% ipython --no-banner

In [1]: import numpy as np

In [2]: import numpy.linalg as la

In [3]: np.set_printoptions(suppress=True, linewidth=200)

In [4]: O, _ = la.qr(np.array([[0.0, -0.7, 0.7, -0.5],
   ...:     [-1.3, -1.0, 1.0, 0.3],
   ...:     [0.4, 1.6, 0.1, 0.1],
   ...:     [1.2, -1.0, -1.4, 0.9]]))

In [5]: W0 = 5 * O

In [6]: print(W0.round(2))
[[ 0.   -1.58 -4.73 -0.32]
 [ 3.58 -1.6   0.33  3.08]
 [-1.1   3.42 -1.36  3.2 ]
 [-3.31 -2.87  0.81  2.27]]

In [7]: x = np.array([0, -7, 2, 1])

In [8]: rhs = W0 @ x

In [9]: print(rhs.round(2))
[  1.3   14.94 -23.43  24.  ]

In [10]: print(np.round(la.solve(W0, rhs), 2) + 0)
[ 0. -7.  2.  1.]

In [11]: print(np.round(la.solve(W0, W0[:, 3]), 2))
[ 0. -0. -0.  1.]

In [12]: print(np.round(la.solve(W0, 2 * rhs), 2) + 0)
[  0. -14.   4.   2.]

In [13]: print(np.round(la.solve(W0, rhs + W0[:, 0]), 2))
[ 1. -7.  2.  1.]

In [14]: r0 = np.array([-2, -3, -4, 1])

In [15]: out = W0 + np.outer(r0, np.eye(4)[0])

In [16]: print(out.round(2))
[[-2.   -1.58 -4.73 -0.32]
 [ 0.58 -1.6   0.33  3.08]
 [-5.1   3.42 -1.36  3.2 ]
 [-2.31 -2.87  0.81  2.27]]

In [17]: print(round(la.det(out) / la.det(W0), 2), np.round(1 + la.solve(W0, r0)[0], 2))
0.61 0.61

In [18]: print(round(float(la.eigvals(W0).sum().real), 2))
-0.69

In [19]: print(np.round(np.poly(W0), 2) + 0)
[   1.      0.69    0.    -17.3  -625.  ]

In [20]: proj = np.triu(np.array([[2, 1, 3, 1], [0, 3, -1, 0], [-2, -1, -1, 3], [-1, 2, -1, 0]]), 1) + np.eye(4)

In [21]: out = proj @ W0 @ la.inv(proj)

In [22]: print(np.round(np.poly(out), 2) + 0)
[   1.      0.69    0.    -17.3  -625.  ]

In [23]: print(np.round(proj @ W0 - W0 @ proj, 2))
[[ -3.03   5.78  -4.53  29.15]
 [  1.1   -7.   -10.99  -7.77]
 [ -9.92  -7.52   9.15  11.99]
 [  0.     3.31   7.05   0.88]]

In [24]: print(np.round(la.det(out), 2))
-625.0

In [25]: print(round(float(np.trace(out)), 2), np.round(np.trace(W0), 2))
-0.69 -0.69

In [26]: M = np.abs(np.array([[2, 1, 2, 3], [1, 3, 1, 0], [3, 1, 2, 2], [1, 3, 2, 3]])) + np.eye(4)

In [27]: M = M / M.sum(axis=1, keepdims=True)

In [28]: print(M.round(2))
[[0.33 0.11 0.22 0.33]
 [0.17 0.67 0.17 0.  ]
 [0.33 0.11 0.33 0.22]
 [0.1  0.3  0.2  0.4 ]]

In [29]: proj = np.triu(np.array([[3, 2, 0, 2], [-5, -5, -2, 2], [1, 1, -1, -5], [5, -3, 4, 5]]), 1) + np.eye(4)

In [30]: out = proj @ M @ la.inv(proj)

In [31]: print(out.round(2))
[[  0.87   0.31   1.58   6.67]
 [ -0.3    1.64   3.19  13.61]
 [ -0.17  -1.06  -2.78 -13.22]
 [  0.1    0.1    0.4    2.  ]]

In [32]: print(np.round(proj @ M - M @ proj, 2))
[[ 0.53  1.27  0.96  1.02]
 [-0.47  0.04  1.07 -0.48]
 [-0.5  -2.17 -0.78 -1.22]
 [ 0.   -0.2   0.6   0.2 ]]

In [33]: print(la.matrix_rank(out))
4

In [34]: print(round(float(la.det(out)), 2))
0.01

In [35]: print(round(float(np.trace(out)), 2), round(float(np.trace(M)), 2))
1.73 1.73

In [36]: print(np.round(M.sum(axis=1), 2))
[1. 1. 1. 1.]

In [37]: print(np.round(la.matrix_power(M, 100), 2))
[[0.23 0.34 0.22 0.21]
 [0.23 0.34 0.22 0.21]
 [0.23 0.34 0.22 0.21]
 [0.23 0.34 0.22 0.21]]

In [38]: print(np.round(la.matrix_power(M, 2), 2))
[[0.24 0.24 0.23 0.29]
 [0.22 0.48 0.2  0.09]
 [0.26 0.21 0.25 0.27]
 [0.19 0.35 0.22 0.24]]

In [39]: print(np.round(M @ np.ones(4), 2))
[1. 1. 1. 1.]

In [40]: print(np.round(np.sort(np.abs(la.eigvals(M)))[::-1], 2))
[1.   0.31 0.31 0.11]

In [41]: p = np.eye(4)[1]

In [42]: for _ in range(7):
    ...:     p = p @ M
    ...:     print(p.round(2))
    ...: 
[0.17 0.67 0.17 0.  ]
[0.22 0.48 0.2  0.09]
[0.23 0.4  0.22 0.16]
[0.23 0.36 0.22 0.19]
[0.23 0.35 0.22 0.2 ]
[0.23 0.34 0.22 0.21]
[0.23 0.34 0.22 0.21]

In [43]: t3 = np.stack([M, -2 * M, M[::-1]])

In [44]: print(la.matrix_rank(t3))
[4 4 4]

In [45]: print(t3.shape)
(3, 4, 4)

In [46]: print((t3 @ M.T).shape)
(3, 4, 4)

In [47]: print(np.round(la.norm(t3, axis=(1, 2)), 2))
[1.17 2.34 1.17]

In [48]: print(np.round(np.einsum("bij,cij->bc", t3, t3), 2))
[[ 1.37 -2.74  0.86]
 [-2.74  5.47 -1.72]
 [ 0.86 -1.72  1.37]]

In [49]: M[4]
---------------------------------------------------------------------------
IndexError                                Traceback (most recent call last)
Cell In[49], line 1
----> 1 M[4]

IndexError: index 4 is out of bounds for axis 0 with size 4

In [50]: print(np.round(M.sum(axis=0), 2))
[0.93 1.19 0.92 0.96]

In [51]: print(np.round(M.mean(axis=0), 2))
[0.23 0.3  0.23 0.24]

In [52]: np.zeros(4, 4)
---------------------------------------------------------------------------
TypeError                                 Traceback (most recent call last)
Cell In[52], line 1
----> 1 np.zeros(4, 4)

TypeError: Cannot interpret '4' as a data type

In [53]: print(round(float(la.norm(M)), 2))
1.17

In [54]: print(np.round(np.diff(M, axis=0), 2))
[[-0.17  0.56 -0.06 -0.33]
 [ 0.17 -0.56  0.17  0.22]
 [-0.23  0.19 -0.13  0.18]]

In [55]: print(np.round(M - M[0], 2))
[[ 0.    0.    0.    0.  ]
 [-0.17  0.56 -0.06 -0.33]
 [ 0.    0.    0.11 -0.11]
 [-0.23  0.19 -0.02  0.07]]

In [56]: print(M.shape)
(4, 4)

In [57]: print(np.round(np.abs(M).max(), 2))
0.67

In [58]: la.rank(M)
---------------------------------------------------------------------------
AttributeError                            Traceback (most recent call last)
Cell In[58], line 1
----> 1 la.rank(M)

AttributeError: module 'numpy.linalg' has no attribute 'rank'

In [59]: print(np.round(la.svd(M, compute_uv=False), 2))
[1.01 0.53 0.25 0.08]

In [60]: print(np.count_nonzero(M))
15

In [61]: print(la.matrix_rank(M))
4

In [62]: print(np.round(M.sum(axis=1), 2))
[1. 1. 1. 1.]

In [63]: print(np.unravel_index(np.abs(M).argmax(), M.shape))
(np.int64(1), np.int64(1))

In [64]: rng = np.random.default_rng(23650)

In [65]: idx = rng.permutation(4)

In [66]: print(idx)
[2 3 1 0]

In [67]: out = M[idx][:, idx]

In [68]: print(np.allclose(out, M))
False

In [69]: print(np.round(la.det(out), 2), round(la.det(M[idx]), 2))
0.01 -0.01

In [70]: feats = np.load("block18.npy")

In [71]: print(feats.round(2) + 0)
[[ 0.62 -0.04  0.23 -0.43]
 [-0.04  0.   -0.01  0.03]
 [ 0.23 -0.01  0.09 -0.16]
 [-0.43  0.03 -0.16  0.29]]

In [72]: print(np.allclose(feats[:-1].T @ la.lstsq(feats[:-1].T, feats[-1])[0], feats[-1]))
True

In [73]: print(round(float(np.trace(la.pinv(feats) @ feats)), 2))
1.0

In [74]: ev, V = la.eigh(feats)

In [75]: print(np.abs(V[:, -1]).round(6).argmax())
0

In [76]: print(np.round(np.abs(V[:, -1]), 2))
[0.79 0.05 0.29 0.54]

In [77]: print(np.round(la.eigvalsh(feats + 5 * np.eye(4)), 2))
[5. 5. 5. 6.]

In [78]: print(ev.round(2) + 0)
[0. 0. 0. 1.]

In [79]: print(np.unique(ev.round(6) + 0, return_counts=True)[1])
[3 1]

In [80]: ang = np.radians(60)

In [81]: Rm = np.eye(4)

In [82]: Rm[0, 0] = Rm[3, 3] = np.cos(ang)

In [83]: Rm[0, 3], Rm[3, 0] = -np.sin(ang), np.sin(ang)

In [84]: print(Rm.round(2))
[[ 0.5   0.    0.   -0.87]
 [ 0.    1.    0.    0.  ]
 [ 0.    0.    1.    0.  ]
 [ 0.87  0.    0.    0.5 ]]

In [85]: out = feats @ Rm.T

In [86]: print(np.round(np.abs(out - feats).max(axis=0), 2))
[0.06 0.   0.   0.75]

In [87]: print(np.round(la.svd(feats, compute_uv=False), 2) + 0, np.round(la.svd(out, compute_uv=False), 2) + 0)
[1. 0. 0. 0.] [1. 0. 0. 0.]

In [88]: r0 = np.array([0, 0, 3])

In [89]: K = np.array([np.roll(r0, i) for i in range(3)])

In [90]: print(K)
[[0 0 3]
 [3 0 0]
 [0 3 0]]

In [91]: O, V = la.qr(K[:, :1])[0], la.qr(K[:, 1:])[0]

In [92]: sig = la.svd(O.T @ V, compute_uv=False)

In [93]: print(np.degrees(np.arccos(sig.clip(0, 1))))
[90.]

In [94]: print(round(float(la.norm(O @ O.T - V @ V.T, 2)), 2))
1.0

In [95]: m1 = np.load("dump.npy")

In [96]: print(m1)
[[-2 -2  0]
 [-2 -2 -2]
 [ 0 -2 -2]]

In [97]: print(round(float(la.det(m1)), 2))
8.0

In [98]: print(la.matrix_power(m1, 3))
[[-32 -40 -24]
 [-40 -56 -40]
 [-24 -40 -32]]

In [99]: print((m1 - m1.T) / 2)
[[0. 0. 0.]
 [0. 0. 0.]
 [0. 0. 0.]]

In [100]: print(np.allclose(m1 @ m1.T, m1.T @ m1))
True

In [101]: print(m1 @ m1)
[[ 8  8  4]
 [ 8 12  8]
 [ 4  8  8]]

In [102]: x = np.array([-2, 0, 5, 2])

In [103]: a = np.maximum(M @ x, 0)

In [104]: print(np.flatnonzero(a > 1e-9))
[0 1 2 3]

In [105]: print(np.round(np.tanh(M @ x), 2))
[0.8  0.46 0.89 0.92]

In [106]: print(np.round(np.maximum(M @ x, 0) - np.maximum(-M @ x, 0), 2))
[1.11 0.5  1.44 1.6 ]

In [107]: print(np.round(M * (a > 1e-9)[:, None], 2))
[[0.33 0.11 0.22 0.33]
 [0.17 0.67 0.17 0.  ]
 [0.33 0.11 0.33 0.22]
 [0.1  0.3  0.2  0.4 ]]

In [108]: idx = rng.permutation(3)

In [109]: out = m1[:, idx] * rng.choice([-1, 1], 3)

In [110]: print(out)
[[ 0 -2  2]
 [-2 -2  2]
 [-2 -2  0]]

In [111]: Uu, _, VT = la.svd(m1.T @ out)

In [112]: print(np.round(Uu @ VT, 2) + 0)
[[ 0.  0. -1.]
 [ 0.  1.  0.]
 [ 1.  0.  0.]]

In [113]: print(np.round(la.lstsq(m1, out)[0], 2) + 0)
[[ 0.  0. -1.]
 [ 0.  1.  0.]
 [ 1.  0.  0.]]

In [114]: print(idx)
[2 1 0]

In [115]: x = np.array([-2, 5, 3, -5])

In [116]: print(np.round(la.eigvalsh(2 * feats - np.eye(4)), 2))
[-1. -1. -1.  1.]

In [117]: print(round(float((x - feats @ x) @ (feats @ x)), 2))
-0.0

In [118]: print(np.round(np.eye(4) - feats, 2))
[[ 0.38  0.04 -0.23  0.43]
 [ 0.04  1.    0.01 -0.03]
 [-0.23  0.01  0.91  0.16]
 [ 0.43 -0.03  0.16  0.71]]

In [119]: print(np.round(feats @ x, 2))
[ 1.39 -0.09  0.52 -0.96]

In [120]: arr = np.array([[20.65, 19.23, 15.73],
     ...:     [19.01, 19.51, 14.33],
     ...:     [17.53, 20.27, 15.79],
     ...:     [18.28, 20.03, 13.79],
     ...:     [19.71, 19.25, 14.91],
     ...:     [19.92, 21.5, 17.26],
     ...:     [19.04, 19.96, 15.74],
     ...:     [19.04, 20.65, 13.92],
     ...:     [20.11, 19.36, 15.17],
     ...:     [19.38, 19.21, 13.53]])

In [121]: x = np.array([0, 3, 2])

In [122]: rhs = arr @ x

In [123]: b, lr = np.zeros(3), 1 / la.norm(arr, 2) ** 2

In [124]: for i in range(300):
     ...:     b -= lr * arr.T @ (arr @ b - rhs)
     ...:     if i % 50 == 0: print(i, round(la.norm(arr @ b - rhs), 2))
     ...: 
0 6.44
50 6.17
100 5.91
150 5.66
200 5.42
250 5.19

In [125]: print(np.round(la.cond(arr), 2))
41.07

In [126]: proj = arr @ la.solve(arr.T @ arr, arr.T)

In [127]: print(np.round(proj @ arr[:, 0], 2))
[20.65 19.01 17.53 18.28 19.71 19.92 19.04 19.04 20.11 19.38]

In [128]: print(np.round(np.diag(proj), 2))
[0.43 0.12 0.5  0.31 0.17 0.35 0.17 0.41 0.23 0.3 ]

In [129]: print(proj.round(2) + 0)
[[ 0.43  0.08 -0.1  -0.14  0.25  0.09  0.12 -0.15  0.3   0.1 ]
 [ 0.08  0.12  0.03  0.14  0.1   0.03  0.06  0.17  0.1   0.16]
 [-0.1   0.03  0.5   0.12 -0.04  0.38  0.23  0.06 -0.07 -0.15]
 [-0.14  0.14  0.12  0.31  0.    0.01  0.03  0.35 -0.03  0.19]
 [ 0.25  0.1  -0.04  0.    0.17  0.06  0.09  0.01  0.2   0.14]
 [ 0.09  0.03  0.38  0.01  0.06  0.35  0.23 -0.05  0.06 -0.12]
 [ 0.12  0.06  0.23  0.03  0.09  0.23  0.17 -0.01  0.09 -0.02]
 [-0.15  0.17  0.06  0.35  0.01 -0.05 -0.01  0.41 -0.02  0.25]
 [ 0.3   0.1  -0.07 -0.03  0.2   0.06  0.09 -0.02  0.23  0.14]
 [ 0.1   0.16 -0.15  0.19  0.14 -0.12 -0.02  0.25  0.14  0.3 ]]

In [130]: w1 = np.array([[4, -3, 0, -2, 1],
     ...:     [4, 4, 4, -5, 5],
     ...:     [2, 4, 3, -2, -4],
     ...:     [2, -2, -4, -1, 4],
     ...:     [-4, 3, 2, 2, 3],
     ...:     [3, -3, 0, -5, 3],
     ...:     [1, 5, -3, 0, -1],
     ...:     [0, -1, -3, 3, -2],
     ...:     [3, -5, 2, -1, 1],
     ...:     [-1, -3, 0, 2, 2]])

In [131]: b = np.array([2, 2, 0, 0, -1])

In [132]: hid = np.maximum(proj @ w1 + b, 0)

In [133]: print((hid > 0).astype(int))
[[1 1 1 0 1]
 [1 1 0 0 1]
 [1 1 1 0 0]
 [1 1 0 1 0]
 [1 1 1 0 1]
 [1 1 1 0 0]
 [1 1 1 0 0]
 [1 1 0 1 1]
 [1 1 1 0 1]
 [1 1 0 1 1]]

In [134]: print(la.matrix_rank(hid))
5

In [135]: print((hid > 0).mean(axis=0))
[1.  1.  0.6 0.3 0.6]

In [136]: Z = np.array([[1, 1, 0], [4, 1, 2], [1, 1, 2], [4, 2, 2], [1, 1, 2]])

In [137]: print(w1 @ Z)
[[-15  -2  -8]
 [  9   7  16]
 [  9   1   2]
 [-10  -2  -6]
 [ 21   8  20]
 [-26  -7 -10]
 [ 17   2   2]
 [  3   0  -6]
 [-18  -1  -6]
 [ -3   2   2]]

In [138]: print((hid @ Z).round(6).argmax(axis=1))
[0 0 0 0 0 0 0 0 0 0]
